$ python3 -q
>>> import numpy as np
>>> np.set_printoptions(precision=3, suppress=True, linewidth=100, legacy="1.25")
>>> def tidy(a):
...     return np.round(a, 3) + 0
... 
>>> A = np.load("test1.npy")
>>> A
array([[1.   , 0.7  , 0.49 , 0.343, 0.24 ],
       [0.7  , 1.   , 0.7  , 0.49 , 0.343],
       [0.49 , 0.7  , 1.   , 0.7  , 0.49 ],
       [0.343, 0.49 , 0.7  , 1.   , 0.7  ],
       [0.24 , 0.343, 0.49 , 0.7  , 1.   ]])
>>> tidy(np.linalg.eigvals(A).sum().real)
5.0
>>> tidy(np.linalg.det(A[::-1]))
0.068
>>> tidy(np.linalg.det(2 * A)), tidy(np.linalg.det(A))
(2.165, 0.068)
>>> tidy(np.linalg.det(A.T))
0.068
>>> np.kron(np.eye(2, dtype=int), A)
array([[1.   , 0.7  , 0.49 , 0.343, 0.24 , 0.   , 0.   , 0.   , 0.   , 0.   ],
       [0.7  , 1.   , 0.7  , 0.49 , 0.343, 0.   , 0.   , 0.   , 0.   , 0.   ],
       [0.49 , 0.7  , 1.   , 0.7  , 0.49 , 0.   , 0.   , 0.   , 0.   , 0.   ],
       [0.343, 0.49 , 0.7  , 1.   , 0.7  , 0.   , 0.   , 0.   , 0.   , 0.   ],
       [0.24 , 0.343, 0.49 , 0.7  , 1.   , 0.   , 0.   , 0.   , 0.   , 0.   ],
       [0.   , 0.   , 0.   , 0.   , 0.   , 1.   , 0.7  , 0.49 , 0.343, 0.24 ],
       [0.   , 0.   , 0.   , 0.   , 0.   , 0.7  , 1.   , 0.7  , 0.49 , 0.343],
       [0.   , 0.   , 0.   , 0.   , 0.   , 0.49 , 0.7  , 1.   , 0.7  , 0.49 ],
       [0.   , 0.   , 0.   , 0.   , 0.   , 0.343, 0.49 , 0.7  , 1.   , 0.7  ],
       [0.   , 0.   , 0.   , 0.   , 0.   , 0.24 , 0.343, 0.49 , 0.7  , 1.   ]])
>>> tidy(np.linalg.eigvals(A))
array([3.103, 1.013, 0.434, 0.257, 0.193])
>>> tidy(np.poly(A))
array([ 1.   , -5.   ,  7.027, -3.808,  0.858, -0.068])
>>> ev, V = np.linalg.eigh(A)
>>> x0 = np.array([3, 3, -4, 4, -1])
>>> tidy(x0 @ A @ x0 / (x0 @ x0)), tidy(ev[0]), tidy(ev[-1])
(0.538, 0.193, 3.103)
>>> np.abs(A).sum(axis=1).max(), tidy(np.abs(ev).max())
(3.38, 3.103)
>>> tidy(np.linalg.eigvalsh(A[1:, 1:]))
array([0.203, 0.318, 0.754, 2.725])
>>> (np.sign(V[:, -1].round(6)) == np.sign(V[0, -1].round(6))).astype(int)
array([1, 1, 1, 1, 1])
>>> rng = np.random.default_rng(9742)
>>> labels = rng.permutation(5)
>>> labels
array([0, 4, 3, 2, 1])
>>> M2 = A[labels][:, labels]
>>> np.allclose(M2, A)
False
>>> M2
array([[1.   , 0.24 , 0.343, 0.49 , 0.7  ],
       [0.24 , 1.   , 0.7  , 0.49 , 0.343],
       [0.343, 0.7  , 1.   , 0.7  , 0.49 ],
       [0.49 , 0.49 , 0.7  , 1.   , 0.7  ],
       [0.7  , 0.343, 0.49 , 0.7  , 1.   ]])
>>> np.trace(M2)
5.0
>>> ev, V = np.linalg.eig(A)
>>> tidy(np.prod(ev))
0.068
>>> tidy(np.sort(np.linalg.eigvals(A @ A)))
array([0.037, 0.066, 0.188, 1.027, 9.628])
>>> tidy(A @ V[:, 0] - ev[0] * V[:, 0])
array([0., 0., 0., 0., 0.])
>>> E = np.load("mat.npy")
>>> E
array([[ 0.232, -0.087, -0.039],
       [-0.033, -0.037, -0.149],
       [ 0.609, -0.101, -1.689],
       [ 0.62 , -0.29 , -1.684],
       [ 0.781, -0.288, -1.766],
       [-1.372,  0.297,  3.167],
       [-1.598,  0.415,  3.451],
       [ 1.224, -0.362, -3.263],
       [ 1.431, -0.296, -3.402],
       [-0.485,  0.027,  1.891],
       [ 1.329, -0.399, -3.545],
       [-0.736,  0.149,  1.864],
       [ 1.221, -0.259, -3.377],
       [-0.674,  0.046,  1.612],
       [-0.625,  0.146,  1.736],
       [-0.743,  0.278,  1.569],
       [-0.046, -0.054, -0.021],
       [-1.423,  0.375,  3.446],
       [ 1.352, -0.504, -3.321],
       [-0.709,  0.176,  1.735]])
>>> U, sigma, VT = np.linalg.svd(E)
>>> np.argmax(sigma[:-1] / (sigma[1:] + 1e-6)) + 1
1
>>> M2 = U[:, :1] @ np.diag(sigma[:1]) @ VT[:1]
>>> tidy(np.linalg.norm(E - M2, 2)), tidy(sigma[1])
(0.52, 0.52)
>>> np.linalg.matrix_rank(M2)
1
>>> cen = E - E.mean(axis=0)
>>> U, sigma, VT = np.linalg.svd(cen, full_matrices=False)
>>> tidy(cen.mean(axis=0))
array([0., 0., 0.])
>>> np.abs(U[:, 0]).argmax()
6
>>> np.abs(VT[0]).argmax()
2
>>> tidy(np.abs(VT[-1]))
array([0.495, 0.862, 0.108])
>>> tidy((sigma ** 2).sum() ** 2 / (sigma ** 4).sum())
1.005
>>> x0 = np.array([3, 1, -1])
>>> rhs = E @ x0
>>> tidy(np.linalg.lstsq(E, rhs)[0])
array([ 3.,  1., -1.])
>>> tidy(np.linalg.solve(E.T @ E, E.T @ rhs))
array([ 3.,  1., -1.])
>>> rhs = rhs + 0.02 * rng.normal(size=20)
>>> tidy(rhs)
array([ 0.619,  0.008,  3.445,  3.246,  3.782, -7.021, -7.818,  6.575,  7.423, -3.341,  7.141,
       -3.905,  6.788, -3.582, -3.497, -3.552, -0.163, -7.304,  6.874, -3.695])
>>> b, *_ = np.linalg.lstsq(E, rhs)
>>> [round(float(np.linalg.norm(np.linalg.solve(E.T @ E + lam * np.eye(3), E.T @ rhs))), 2) for lam in (0, 1, 10, 100)]
[3.31, 1.96, 1.81, 1.13]
>>> tidy(E.T @ (rhs - E @ b))
array([0., 0., 0.])
>>> b.round()
array([ 3.,  1., -1.])
>>> J = np.load("a.npy")
>>> J
array([[-3,  0,  0,  0,  0,  0],
       [ 0,  3,  0,  0,  0,  0],
       [ 0,  0, -1,  0,  0,  0],
       [ 0,  0,  0,  0,  0,  0],
       [ 0,  0,  0,  0,  1,  0],
       [ 0,  0,  0,  0,  0, -1]])
>>> J @ J
array([[9, 0, 0, 0, 0, 0],
       [0, 9, 0, 0, 0, 0],
       [0, 0, 1, 0, 0, 0],
       [0, 0, 0, 0, 0, 0],
       [0, 0, 0, 0, 1, 0],
       [0, 0, 0, 0, 0, 1]])
>>> tidy(np.linalg.det(J))
0.0
>>> (J + J.T) / 2
array([[-3.,  0.,  0.,  0.,  0.,  0.],
       [ 0.,  3.,  0.,  0.,  0.,  0.],
       [ 0.,  0., -1.,  0.,  0.,  0.],
       [ 0.,  0.,  0.,  0.,  0.,  0.],
       [ 0.,  0.,  0.,  0.,  1.,  0.],
       [ 0.,  0.,  0.,  0.,  0., -1.]])
>>> np.count_nonzero(A)
25
>>> tidy(A - A[0])
array([[ 0.   ,  0.   ,  0.   ,  0.   ,  0.   ],
       [-0.3  ,  0.3  ,  0.21 ,  0.147,  0.103],
       [-0.51 ,  0.   ,  0.51 ,  0.357,  0.25 ],
       [-0.657, -0.21 ,  0.21 ,  0.657,  0.46 ],
       [-0.76 , -0.357,  0.   ,  0.357,  0.76 ]])
>>> np.linalg.matrix_rank(A)
5
>>> tidy(np.linalg.norm(J, axis=0))
array([3., 3., 1., 0., 1., 1.])
>>> J[:, 1] @ J[:, 2]
0
>>> labels = rng.integers(0, 2, 4)
>>> mat = (labels[:, None] == labels) * 2 + np.eye(4)
>>> mat
array([[3., 0., 2., 2.],
       [0., 3., 0., 0.],
       [2., 0., 3., 2.],
       [2., 0., 2., 3.]])
>>> ev, V = np.linalg.eig(mat)
>>> tidy(np.sort(np.linalg.eigvals(mat.T)))
array([1., 1., 3., 7.])
>>> tidy(np.sort(np.linalg.eigvals(np.linalg.inv(mat))))
array([0.143, 0.333, 1.   , 1.   ])
>>> proj = np.triu(np.array([[-3, -1, 1, 3], [1, -1, 1, 2], [3, -2, 2, 3], [3, -3, -2, 1]]), 1) + np.eye(4)
>>> M2 = proj @ mat @ np.linalg.inv(proj)
>>> M2
array([[ 11.,   8.,  -8., -12.],
       [  6.,   9.,  -8.,  -4.],
       [  8.,   8.,  -7.,  -8.],
       [  2.,   2.,  -2.,  -1.]])
>>> tidy(np.poly(M2))
array([  1., -12.,  42., -52.,  21.])
>>> tidy(np.sort(np.abs(np.linalg.eigvals(mat))))
array([1., 1., 3., 7.])
>>> np.allclose(mat, mat.T)
True
>>> (mat + mat.T) / 2
array([[3., 0., 2., 2.],
       [0., 3., 0., 0.],
       [2., 0., 3., 2.],
       [2., 0., 2., 3.]])
>>> tidy(np.abs(np.linalg.eigvals(mat)).max())
7.0
>>> mat @ mat
array([[17.,  0., 16., 16.],
       [ 0.,  9.,  0.,  0.],
       [16.,  0., 17., 16.],
       [16.,  0., 16., 17.]])
>>> M2 = np.linalg.inv(A)
>>> tidy(np.linalg.det(A) * M2)
array([[ 0.133, -0.093,  0.   ,  0.   ,  0.   ],
       [-0.093,  0.198, -0.093,  0.   ,  0.   ],
       [ 0.   , -0.093,  0.198, -0.093,  0.   ],
       [ 0.   ,  0.   , -0.093,  0.198, -0.093],
       [ 0.   ,  0.   ,  0.   , -0.093,  0.133]])
>>> tidy(np.linalg.cond(A))
16.066
>>> tidy(np.linalg.slogdet(A)[0])
1.0
>>> tidy(A @ M2)
array([[1., 0., 0., 0., 0.],
       [0., 1., 0., 0., 0.],
       [0., 0., 1., 0., 0.],
       [0., 0., 0., 1., 0.],
       [0., 0., 0., 0., 1.]])
>>> tidy(np.linalg.det(A) * np.linalg.det(M2))
1.0
>>> np.allclose(M2, A.T)
False
>>> feats = np.load("w.npy")
>>> feats
array([[ 16.246,  -0.381, -11.659],
       [ 14.518, -13.677,   1.468],
       [  5.98 ,  -2.134, -18.966],
       [ -5.302,  13.563, -13.709],
       [ 14.542,   0.4  , -13.725],
       [ -4.577,  -8.05 ,  17.727],
       [  3.204,  13.073,  14.792],
       [-12.33 ,   7.688, -13.743],
       [ 16.544,  -5.129,  -9.999],
       [ -7.301,  -8.387,  16.624],
       [ -7.249, -13.989,  12.319],
       [ 10.02 , -13.616,  10.687],
       [ -4.082, -19.574,  -0.436],
       [ 16.745,  10.173,   4.014],
       [ 11.269,  -3.577,  16.131],
       [ -1.096,  17.856,  -8.941],
       [ -3.325, -16.289, -11.119],
       [ -9.616,   5.105, -16.777],
       [-10.889,   6.965, -15.261],
       [  7.159,   5.696,  17.785],
       [  2.666,  11.98 ,  15.792],
       [  8.014,  -1.171,  18.287],
       [  8.537,  -3.321, -17.779]])
>>> labels = rng.permutation(3)
>>> M2 = feats[:, labels] * rng.choice([-1, 1], 3)
>>> M2
array([[ 11.659,   0.381,  16.246],
       [ -1.468,  13.677,  14.518],
       [ 18.966,   2.134,   5.98 ],
       [ 13.709, -13.563,  -5.302],
       [ 13.725,  -0.4  ,  14.542],
       [-17.727,   8.05 ,  -4.577],
       [-14.792, -13.073,   3.204],
       [ 13.743,  -7.688, -12.33 ],
       [  9.999,   5.129,  16.544],
       [-16.624,   8.387,  -7.301],
       [-12.319,  13.989,  -7.249],
       [-10.687,  13.616,  10.02 ],
       [  0.436,  19.574,  -4.082],
       [ -4.014, -10.173,  16.745],
       [-16.131,   3.577,  11.269],
       [  8.941, -17.856,  -1.096],
       [ 11.119,  16.289,  -3.325],
       [ 16.777,  -5.105,  -9.616],
       [ 15.261,  -6.965, -10.889],
       [-17.785,  -5.696,   7.159],
       [-15.792, -11.98 ,   2.666],
       [-18.287,   1.171,   8.014],
       [ 17.779,   3.321,   8.537]])
>>> U, _, VT = np.linalg.svd(feats.T @ M2)
>>> tidy(U @ VT)
array([[ 0.,  0.,  1.],
       [ 0., -1.,  0.],
       [-1.,  0.,  0.]])
